% ipython --no-banner

In [1]: import numpy as np

In [2]: np.set_printoptions(precision=3, suppress=True, linewidth=160)

In [3]: W0 = np.loadtxt("mat.csv", delimiter=",")

In [4]: print(W0)
[[ 1.  1. -1. -1. -1. -1.  1.  1.]
 [ 1. -1.  1. -1. -1.  1. -1.  1.]]

In [5]: x = np.array([0, 2, 0, 2, 1, 3, 0, 3])

In [6]: print(W0 @ np.ones(8))
[0. 0.]

In [7]: print(W0 * x)
[[ 0.  2. -0. -2. -1. -3.  0.  3.]
 [ 0. -2.  0. -2. -1.  3. -0.  3.]]

In [8]: print(np.sign((W0 @ x).round(6)))
[-1.  1.]

In [9]: print(np.einsum("ij,j->i", W0, x))
[-1.  1.]

In [10]: print(W0 @ np.eye(8)[7])
[1. 1.]

In [11]: print(np.linalg.norm(W0 @ x) <= np.linalg.norm(W0, 2) * np.linalg.norm(x) + 1e-9)
True

In [12]: print((W0 @ x).argmax())
1

In [13]: print((W0 * x).sum(axis=1))
[-1.  1.]

In [14]: A2 = W0 / np.linalg.norm(W0, axis=1, keepdims=True)

In [15]: C2 = A2 @ A2.T

In [16]: print((C2 - 2 * np.eye(2)).round(6).argmax(axis=1))
[1 0]

In [17]: print(C2[0].round(3) + 0)
[1. 0.]

In [18]: print(np.argwhere(np.triu(np.abs(C2) > 0.95, 1)))
[]

In [19]: W = np.array([[3, 9, -6, 2],
    ...:     [4, 8, -2, 9],
    ...:     [-1, 3, 9, -5],
    ...:     [-6, -8, 4, 0],
    ...:     [-3, -1, 2, -8],
    ...:     [1, -5, -7, 3],
    ...:     [6, 7, -7, -2],
    ...:     [-1, -6, -1, 9]])

In [20]: coef = np.array([3, -5, -3, 3])

In [21]: H = np.maximum(W0 @ W + coef, 0)

In [22]: print((H > 0).astype(int))
[[1 1 0 1]
 [1 0 0 1]]

In [23]: print(np.linalg.matrix_rank(H))
2

In [24]: print(H)
[[24. 24.  0. 31.]
 [ 4.  0.  0. 13.]]

In [25]: print((H > 0).mean(axis=0))
[1.  0.5 0.  1. ]

In [26]: cent = np.array([[3, 0, 5], [5, 4, 4], [2, 4, 1], [4, 1, 5]])

In [27]: print(W @ cent)
[[ 50  14  55]
 [ 84  33  95]
 [ 10  43  -9]
 [-50 -16 -58]
 [-42  -4 -57]
 [-24 -45  -7]
 [ 31  -2  41]
 [  1 -19  15]]

In [28]: feats = np.load("a.npy")

In [29]: print(feats)
[[6 4 5]
 [4 4 3]
 [5 3 4]]

In [30]: print(np.linalg.eigvals(feats))
[12.903 -0.127  1.224]

In [31]: print(np.round(np.linalg.det(2 * feats), 3), round(np.linalg.det(feats), 3))
-16.0 -2.0

In [32]: print(np.poly(feats))
[  1. -14.  14.   2.]

In [33]: print(round(np.linalg.det(feats[::-1]), 3))
2.0

In [34]: P = np.triu(np.array([[-9, 0, 4], [-4, 8, -6], [0, 6, 9]]), 1) + np.eye(3)

In [35]: A2 = P @ feats @ np.linalg.inv(P)

In [36]: print(np.poly(A2))
[  1. -14.  14.   2.]

In [37]: print(round(np.linalg.det(A2), 3))
-2.0

In [38]: print(np.trace(A2), np.trace(feats))
14.0 14

In [39]: print(A2)
[[ 26.  16.  13.]
 [-26. -14.  -1.]
 [  5.   3.   2.]]

In [40]: J = np.load("sample7.npy")

In [41]: print(J)
[[-0.941 -0.336 -0.032]
 [ 0.125 -0.26  -0.957]
 [ 0.314 -0.905  0.287]]

In [42]: C2 = J.T @ J

In [43]: print((J @ J.T).shape)
(3, 3)

In [44]: print(round(float(np.trace(C2)), 3), round((J ** 2).sum(), 3))
3.0 3.0

In [45]: Q = J.astype(float).copy()

In [46]: for j in range(3):
    ...:     Q[:, j] -= Q[:, :j] @ (Q[:, :j].T @ Q[:, j])
    ...:     Q[:, j] /= np.linalg.norm(Q[:, j])
    ...: 

In [47]: print(np.round(Q.T @ Q, 3) + 0)
[[1. 0. 0.]
 [0. 1. 0.]
 [0. 0. 1.]]

In [48]: print(np.round(Q.T @ J, 3) + 0)
[[1. 0. 0.]
 [0. 1. 0.]
 [0. 0. 1.]]

In [49]: print(Q)
[[-0.941 -0.336 -0.032]
 [ 0.125 -0.26  -0.957]
 [ 0.314 -0.905  0.287]]

In [50]: print(np.round(np.linalg.det(Q.T), 3))
1.0

In [51]: print(np.round(np.linalg.eigvals(Q).sum().real, 3))
-0.914

In [52]: print(np.poly(Q))
[ 1.     0.914 -0.914 -1.   ]

In [53]: K = np.load("layer17.npy")

In [54]: print(K)
[[1 0 0]
 [0 1 0]
 [0 0 1]]

In [55]: x = np.array([3, -2, -1])

In [56]: print([p for p in range(1, 25) if np.allclose(np.linalg.matrix_power(K, p), np.eye(3))])
[1, 2, 3, 4, 5, 6, 7, 8, 9, 10, 11, 12, 13, 14, 15, 16, 17, 18, 19, 20, 21, 22, 23, 24]
